$ ipython --no-banner

In [1]: import numpy as np

In [2]: import numpy.linalg as la

In [3]: np.set_printoptions(suppress=True, linewidth=200)

In [4]: def rd(a):
   ...:     return np.round(a, 3) + 0
   ...: 

In [5]: M = np.load("data.npy")

In [6]: M
Out[6]: 
array([[ 0.71 , -0.245,  1.195, -0.426,  1.17 ,  0.236, -1.1  ],
       [ 0.157,  0.929, -0.115,  0.2  ,  0.255, -0.086,  0.87 ],
       [-0.516,  1.298,  0.91 ,  2.199,  1.581,  1.256,  0.041],
       [ 0.086, -1.421, -0.678, -2.315, -1.422, -0.729, -2.13 ]])

In [7]: t = np.radians(60)

In [8]: Rm = np.eye(7)

In [9]: Rm[5, 5] = Rm[4, 4] = np.cos(t)

In [10]: Rm[5, 4], Rm[4, 5] = -np.sin(t), np.sin(t)

In [11]: rd(Rm)
Out[11]: 
array([[ 1.   ,  0.   ,  0.   ,  0.   ,  0.   ,  0.   ,  0.   ],
       [ 0.   ,  1.   ,  0.   ,  0.   ,  0.   ,  0.   ,  0.   ],
       [ 0.   ,  0.   ,  1.   ,  0.   ,  0.   ,  0.   ,  0.   ],
       [ 0.   ,  0.   ,  0.   ,  1.   ,  0.   ,  0.   ,  0.   ],
       [ 0.   ,  0.   ,  0.   ,  0.   ,  0.5  ,  0.866,  0.   ],
       [ 0.   ,  0.   ,  0.   ,  0.   , -0.866,  0.5  ,  0.   ],
       [ 0.   ,  0.   ,  0.   ,  0.   ,  0.   ,  0.   ,  1.   ]])

In [12]: M2 = M @ Rm.T

In [13]: np.allclose(la.norm(M, axis=1), la.norm(M2, axis=1))
Out[13]: True

In [14]: rd(la.svd(M, compute_uv=False)), rd(la.svd(M2, compute_uv=False))
Out[14]: (array([5.   , 2.5  , 1.25 , 0.625]), array([5.   , 2.5  , 1.25 , 0.625]))

In [15]: rd(np.abs(M2 - M).max(axis=0))
Out[15]: array([0.   , 0.   , 0.   , 0.   , 0.381, 1.997, 0.   ])

In [16]: np.allclose(M @ M.T, M2 @ M2.T)
Out[16]: True

In [17]: rd(M2)
Out[17]: 
array([[ 0.71 , -0.245,  1.195, -0.426,  0.789, -0.895, -1.1  ],
       [ 0.157,  0.929, -0.115,  0.2  ,  0.053, -0.264,  0.87 ],
       [-0.516,  1.298,  0.91 ,  2.199,  1.878, -0.741,  0.041],
       [ 0.086, -1.421, -0.678, -2.315, -1.342,  0.867, -2.13 ]])

In [18]: rd(M.sum(axis=0))
Out[18]: array([ 0.437,  0.561,  1.312, -0.342,  1.584,  0.677, -2.319])

In [19]: np.zeros(4, 7)
TypeError: Cannot interpret '7' as a data type


In [20]: M[4]
IndexError: index 4 is out of bounds for axis 0 with size 4


In [21]: M[:, 7]
IndexError: index 7 is out of bounds for axis 1 with size 7


In [22]: rd(M.mean(axis=0))
Out[22]: array([ 0.109,  0.14 ,  0.328, -0.086,  0.396,  0.169, -0.58 ])

In [23]: rd(la.svd(M, compute_uv=False))
Out[23]: array([5.   , 2.5  , 1.25 , 0.625])

In [24]: rd(la.norm(M))
Out[24]: np.float64(5.763)

In [25]: u = np.array([7, 5])

In [26]: rd(np.cross(M[3, :3], M[0, :3]))
Out[26]: array([-1.864, -0.584,  0.988])

In [27]: rd(np.convolve(M[3], u))
Out[27]: array([  0.602,  -9.517, -11.851, -19.595, -21.529, -12.213, -18.555, -10.65 ])

In [28]: u = np.array([3, 3, -5, 8, -6, -7, 7, 0])

In [29]: A = u[np.abs(np.subtract.outer(np.arange(8), np.arange(8)))]

In [30]: A
Out[30]: 
array([[ 3,  3, -5,  8, -6, -7,  7,  0],
       [ 3,  3,  3, -5,  8, -6, -7,  7],
       [-5,  3,  3,  3, -5,  8, -6, -7],
       [ 8, -5,  3,  3,  3, -5,  8, -6],
       [-6,  8, -5,  3,  3,  3, -5,  8],
       [-7, -6,  8, -5,  3,  3,  3, -5],
       [ 7, -7, -6,  8, -5,  3,  3,  3],
       [ 0,  7, -7, -6,  8, -5,  3,  3]])

In [31]: x0 = np.array([4, -3, 0, 4, 0, -1, -3, 0])

In [32]: h1 = np.maximum(A @ x0, 0)

In [33]: np.flatnonzero(h1 > 1e-9)
Out[33]: array([0, 1, 3, 6])

In [34]: h1
Out[34]: array([21, 10,  0, 40,  0,  0, 69,  0])

In [35]: A * (h1 > 1e-9)[:, None]
Out[35]: 
array([[ 3,  3, -5,  8, -6, -7,  7,  0],
       [ 3,  3,  3, -5,  8, -6, -7,  7],
       [ 0,  0,  0,  0,  0,  0,  0,  0],
       [ 8, -5,  3,  3,  3, -5,  8, -6],
       [ 0,  0,  0,  0,  0,  0,  0,  0],
       [ 0,  0,  0,  0,  0,  0,  0,  0],
       [ 7, -7, -6,  8, -5,  3,  3,  3],
       [ 0,  0,  0,  0,  0,  0,  0,  0]])

In [36]: rd(np.tanh(A @ x0))
Out[36]: array([ 1.,  1., -1.,  1., -1., -1.,  1., -1.])

In [37]: M2 = A / la.norm(A, axis=1, keepdims=True)

In [38]: cov = M2 @ M2.T

In [39]: rd(la.norm(M2, axis=1))
Out[39]: array([1., 1., 1., 1., 1., 1., 1., 1.])

In [40]: rd(cov[0])
Out[40]: array([ 1.   , -0.375, -0.279,  0.378, -0.079, -0.587,  0.505,  0.066])

In [41]: rd(np.sort(np.abs(la.eigvals(A))))
Out[41]: array([ 0.499,  5.691,  6.505,  9.664, 12.358, 20.455, 23.166, 25.296])

In [42]: A @ A
Out[42]: 
array([[ 241,  -92,  -65,   91,  -19, -137,  124,   16],
       [ -92,  250, -107,  -41,   73,  -40, -116,  124],
       [ -65, -107,  226,  -98,   31,   52,  -40, -137],
       [  91,  -41,  -98,  241, -188,   31,   73,  -19],
       [ -19,   73,   31, -188,  241,  -98,  -41,   91],
       [-137,  -40,   52,   31,  -98,  226, -107,  -65],
       [ 124, -116,  -40,   73,  -41, -107,  250,  -92],
       [  16,  124, -137,  -19,   91,  -65,  -92,  241]])

In [43]: la.determinant(A)
AttributeError: module 'numpy.linalg' has no attribute 'determinant'


In [44]: Uu, sig, Vh = la.svd(A)

In [45]: rd(sig)
Out[45]: array([25.296, 23.166, 20.455, 12.358,  9.664,  6.505,  5.691,  0.499])

In [46]: np.argmax(sig[:-1] / (sig[1:] + 1e-6)) + 1
Out[46]: np.int64(7)

In [47]: M2 = Uu[:, :7] @ np.diag(sig[:7]) @ Vh[:7]

In [48]: la.matrix_rank(M2)
Out[48]: np.int64(7)

In [49]: la.matrix_rank(A, rtol=0.05)
Out[49]: np.int64(7)

In [50]: rd(la.norm(A - M2) / la.norm(A))
Out[50]: np.float64(0.011)

In [51]: rd(np.abs(A - M2).max())
Out[51]: np.float64(0.092)

In [52]: x0 = np.array([-3, 1, 3, 3, 2, -3, 1, 3])

In [53]: target = A @ x0

In [54]: coef, lr = np.zeros(8), 1 / la.norm(A, 2) ** 2

In [55]: for i in range(50):
    ...:     coef -= lr * A.T @ (A @ coef - target)
    ...:     if i % 10 == 0: print(i, round(la.norm(A @ coef - target), 3))
    ...: 
0 41.391
10 20.918
20 11.121
30 6.001
40 3.282

In [56]: rd(la.cond(A))
Out[56]: np.float64(50.69)

In [57]: rd(coef)
Out[57]: array([-2.901,  0.998,  2.862,  2.783,  1.87 , -2.983,  0.937,  2.914])

In [58]: mat = np.load("out16.npy")

In [59]: mat
Out[59]: 
array([[0, 1, 0, 0, 0, 0, 0, 0, 0],
       [0, 0, 0, 0, 0, 1, 0, 0, 0],
       [0, 0, 0, 0, 0, 0, 0, 0, 1],
       [0, 0, 1, 0, 0, 0, 0, 0, 0],
       [0, 0, 0, 0, 0, 0, 1, 0, 0],
       [0, 0, 0, 1, 0, 0, 0, 0, 0],
       [0, 0, 0, 0, 0, 0, 0, 1, 0],
       [0, 0, 0, 0, 1, 0, 0, 0, 0],
       [1, 0, 0, 0, 0, 0, 0, 0, 0]])

In [60]: # columns are unit length and at right angles

In [61]: rng = np.random.default_rng(6)

In [62]: lab = rng.permutation(9)

In [63]: M2 = mat[:, lab] * rng.choice([-1, 1], 9)

In [64]: M2
Out[64]: 
array([[ 0,  0,  0,  0,  0,  0,  0,  0, -1],
       [ 0,  0,  0,  0,  0, -1,  0,  0,  0],
       [ 0,  0,  0,  1,  0,  0,  0,  0,  0],
       [ 1,  0,  0,  0,  0,  0,  0,  0,  0],
       [ 0,  1,  0,  0,  0,  0,  0,  0,  0],
       [ 0,  0, -1,  0,  0,  0,  0,  0,  0],
       [ 0,  0,  0,  0,  0,  0,  0,  1,  0],
       [ 0,  0,  0,  0,  0,  0, -1,  0,  0],
       [ 0,  0,  0,  0,  1,  0,  0,  0,  0]])

In [65]: Uu, _, Vh = la.svd(mat.T @ M2)

In [66]: lab
Out[66]: array([2, 6, 3, 8, 0, 5, 4, 7, 1])

In [67]: Uu @ Vh
Out[67]: 
array([[ 0.,  0.,  0.,  0.,  1.,  0.,  0.,  0.,  0.],
       [ 0.,  0.,  0.,  0.,  0.,  0.,  0.,  0., -1.],
       [ 1.,  0.,  0.,  0.,  0.,  0.,  0.,  0.,  0.],
       [ 0.,  0., -1.,  0.,  0.,  0.,  0.,  0.,  0.],
       [ 0.,  0.,  0.,  0.,  0.,  0., -1.,  0.,  0.],
       [ 0.,  0.,  0.,  0.,  0., -1.,  0.,  0.,  0.],
       [ 0.,  1.,  0.,  0.,  0.,  0.,  0.,  0.,  0.],
       [ 0.,  0.,  0.,  0.,  0.,  0.,  0.,  1.,  0.],
       [ 0.,  0.,  0.,  1.,  0.,  0.,  0.,  0.,  0.]])

In [68]: M2 = np.array([[0, 0], [3, 3], [-3, -1], [0, 1], [1, 3], [0, -1], [0, 1]])

In [69]: np.vstack([M, M2.T]).shape
Out[69]: (6, 7)

In [70]: M2 @ M
ValueError: matmul: Input operand 1 has a mismatch in its core dimension 0, with gufunc signature (n?,k),(k,m?)->(n?,m?) (size 4 is different from 2)


In [71]: rd(M2.T @ M.T)
Out[71]: 
array([[ -3.15 ,   3.387,   2.745,  -3.651],
       [ -0.182,   4.823,   8.711, -11.567]])

In [72]: mat @ mat.T
Out[72]: 
array([[1, 0, 0, 0, 0, 0, 0, 0, 0],
       [0, 1, 0, 0, 0, 0, 0, 0, 0],
       [0, 0, 1, 0, 0, 0, 0, 0, 0],
       [0, 0, 0, 1, 0, 0, 0, 0, 0],
       [0, 0, 0, 0, 1, 0, 0, 0, 0],
       [0, 0, 0, 0, 0, 1, 0, 0, 0],
       [0, 0, 0, 0, 0, 0, 1, 0, 0],
       [0, 0, 0, 0, 0, 0, 0, 1, 0],
       [0, 0, 0, 0, 0, 0, 0, 0, 1]])

In [73]: rd(la.norm(mat, axis=0))
Out[73]: array([1., 1., 1., 1., 1., 1., 1., 1., 1.])

In [74]: rd(la.svd(mat, compute_uv=False))
Out[74]: array([1., 1., 1., 1., 1., 1., 1., 1., 1.])

In [75]: mat[:, 8] @ mat[:, 5]
Out[75]: np.int64(0)

In [76]: M2 = np.array([[0, 1],
    ...:     [1, 0],
    ...:     [0, 1],
    ...:     [2, 1],
    ...:     [2, 2],
    ...:     [2, 1],
    ...:     [1, 1],
    ...:     [1, 2],
    ...:     [1, 2]])

In [77]: np.vstack([mat, M2.T]).shape
Out[77]: (11, 9)

In [78]: np.einsum("ij->j", mat)
Out[78]: array([1, 1, 1, 1, 1, 1, 1, 1, 1])

In [79]: np.einsum("ij,ij->", mat, M2)
ValueError: operands could not be broadcast together with remapped shapes [original->remapped]: (9,9)->(9,9) (9,2)->(9,2) 


In [80]: mat @ M2
Out[80]: 
array([[1, 0],
       [2, 1],
       [1, 2],
       [0, 1],
       [1, 1],
       [2, 1],
       [1, 2],
       [2, 2],
       [0, 1]])

In [81]: np.einsum("ik,kj->ij", mat, M2)
Out[81]: 
array([[1, 0],
       [2, 1],
       [1, 2],
       [0, 1],
       [1, 1],
       [2, 1],
       [1, 2],
       [2, 2],
       [0, 1]])

In [82]: M2.T @ mat.T
Out[82]: 
array([[1, 2, 1, 0, 1, 2, 1, 2, 0],
       [0, 1, 2, 1, 1, 1, 2, 2, 1]])

In [83]: q, V = la.qr(mat[:, :8])[0], la.qr(mat[:, 8:])[0]

In [84]: sig = la.svd(q.T @ V, compute_uv=False)

In [85]: sig
Out[85]: array([0.])

In [86]: (sig > 0.9).sum()
Out[86]: np.int64(0)

In [87]: np.degrees(np.arccos(sig.clip(0, 1)))
Out[87]: array([90.])

In [88]: E = np.loadtxt("x.csv", delimiter=",")

In [89]: E
Out[89]: 
array([[ 0.98 ,  2.008,  1.977,  2.034],
       [ 1.062,  1.95 ,  1.888,  2.039],
       [ 0.95 ,  2.039,  2.004,  2.051],
       [ 3.008,  0.979,  3.004, -0.085],
       [ 2.974,  1.033,  2.932,  0.059],
       [ 3.084,  1.084,  3.017,  0.007],
       [ 1.025,  2.928,  2.858, -0.035],
       [ 0.937,  3.019,  3.044, -0.033],
       [ 0.967,  2.948,  3.027, -0.061]])

In [90]: u = np.array([3, 1])

In [91]: rd(np.convolve(E[0], u))
Out[91]: array([2.94 , 7.004, 7.939, 8.079, 2.034])

In [92]: rd(np.correlate(E[0], E[7], "full"))
Out[92]: array([-0.032,  2.917,  9.006, 12.931, 14.042,  7.993,  1.906])

In [93]: rd(np.cross(E[0, :3], E[7, :3]))
Out[93]: array([ 0.144, -1.131,  1.077])

In [94]: Uu, sig, Vh = la.svd(E)

In [95]: np.argmax(sig[:-1] / (sig[1:] + 1e-6)) + 1
Out[95]: np.int64(3)

In [96]: M2 = Uu[:, :3] @ np.diag(sig[:3]) @ Vh[:3]

In [97]: la.matrix_rank(E, rtol=0.05)
Out[97]: np.int64(3)

In [98]: rd(la.norm(E - M2, 2)), rd(sig[3])
Out[98]: (np.float64(0.135), np.float64(0.135))

In [99]: la.matrix_rank(M2)
Out[99]: np.int64(3)

In [100]: rd(np.abs(E - M2).max())
Out[100]: np.float64(0.06)

In [101]: M2 = np.c_[E[:, :3] @ np.array([[2, -3, 0], [-3, 2, -1], [3, -2, 1]]), np.array([2, -2, 2, -2, -2, -2, 2, -1, -1])]

In [102]: rd(M2)
Out[102]: 
array([[  1.867,  -2.878,  -0.031,   2.   ],
       [  1.938,  -3.062,  -0.062,  -2.   ],
       [  1.795,  -2.78 ,  -0.035,   2.   ],
       [ 12.091, -13.074,   2.025,  -2.   ],
       [ 11.645, -12.72 ,   1.899,  -2.   ],
       [ 11.967, -13.118,   1.933,  -2.   ],
       [  1.84 ,  -2.935,  -0.07 ,   2.   ],
       [  1.949,  -2.861,   0.025,  -1.   ],
       [  2.171,  -3.059,   0.079,  -1.   ]])

In [103]: la.matrix_rank(M2)
Out[103]: np.int64(3)

In [104]: rd(la.norm(M2 - E @ la.lstsq(E, M2)[0], axis=0))
Out[104]: array([0.   , 0.   , 0.   , 4.037])

In [105]: rd(la.lstsq(E, M2[:, 0])[0])
Out[105]: array([ 2., -3.,  3.,  0.])

In [106]: la.matrix_rank(np.c_[E, M2])
Out[106]: np.int64(5)

In [107]: F = np.array([[-1, 0, 3, -3, 1],
     ...:     [1, -1, 0, 3, -3],
     ...:     [-3, 1, -1, 0, 3],
     ...:     [3, -3, 1, -1, 0],
     ...:     [0, 3, -3, 1, -1]])

In [108]: # looks like rank 4

In [109]: lab = rng.permutation(5)

In [110]: lab
Out[110]: array([2, 0, 3, 1, 4])

In [111]: M2 = F[lab][:, lab]

In [112]: np.diag(M2)
Out[112]: array([-1, -1, -1, -1, -1])

In [113]: M2
Out[113]: 
array([[-1, -3,  0,  1,  3],
       [ 3, -1, -3,  0,  1],
       [ 1,  3, -1, -3,  0],
       [ 0,  1,  3, -1, -3],
       [-3,  0,  1,  3, -1]])

In [114]: rd(la.det(M2)), rd(la.det(F[lab]))
Out[114]: (np.float64(0.0), np.float64(0.0))

In [115]: np.allclose(M2, F)
Out[115]: False

In [116]: x0 = np.array([9, 9, 4, 0, 4])

In [117]: h1 = np.maximum(F @ x0, 0)

In [118]: F * (h1 > 1e-9)[:, None]
Out[118]: 
array([[-1,  0,  3, -3,  1],
       [ 0,  0,  0,  0,  0],
       [ 0,  0,  0,  0,  0],
       [ 3, -3,  1, -1,  0],
       [ 0,  3, -3,  1, -1]])

In [119]: rd(np.tanh(F @ x0))
Out[119]: array([ 1.   , -1.   , -1.   ,  0.999,  1.   ])

In [120]: np.flatnonzero(h1 > 1e-9)
Out[120]: array([0, 3, 4])

In [121]: F.T @ h1
Out[121]: array([  5,  21,  -8, -14,  -4])

In [122]: Uu, sig, Vh = la.svd(F)

In [123]: V = Vh[:(sig > 1e-8).sum()]

In [124]: x0 = F[2] + 4 * F[4] + rng.integers(2) * np.eye(5)[3]

In [125]: x0
Out[125]: array([ -3.,  13., -13.,   5.,  -1.])

In [126]: np.allclose(V.T @ V @ x0, x0)
Out[126]: False

In [127]: la.matrix_rank(np.vstack([F, x0]))
Out[127]: np.int64(5)
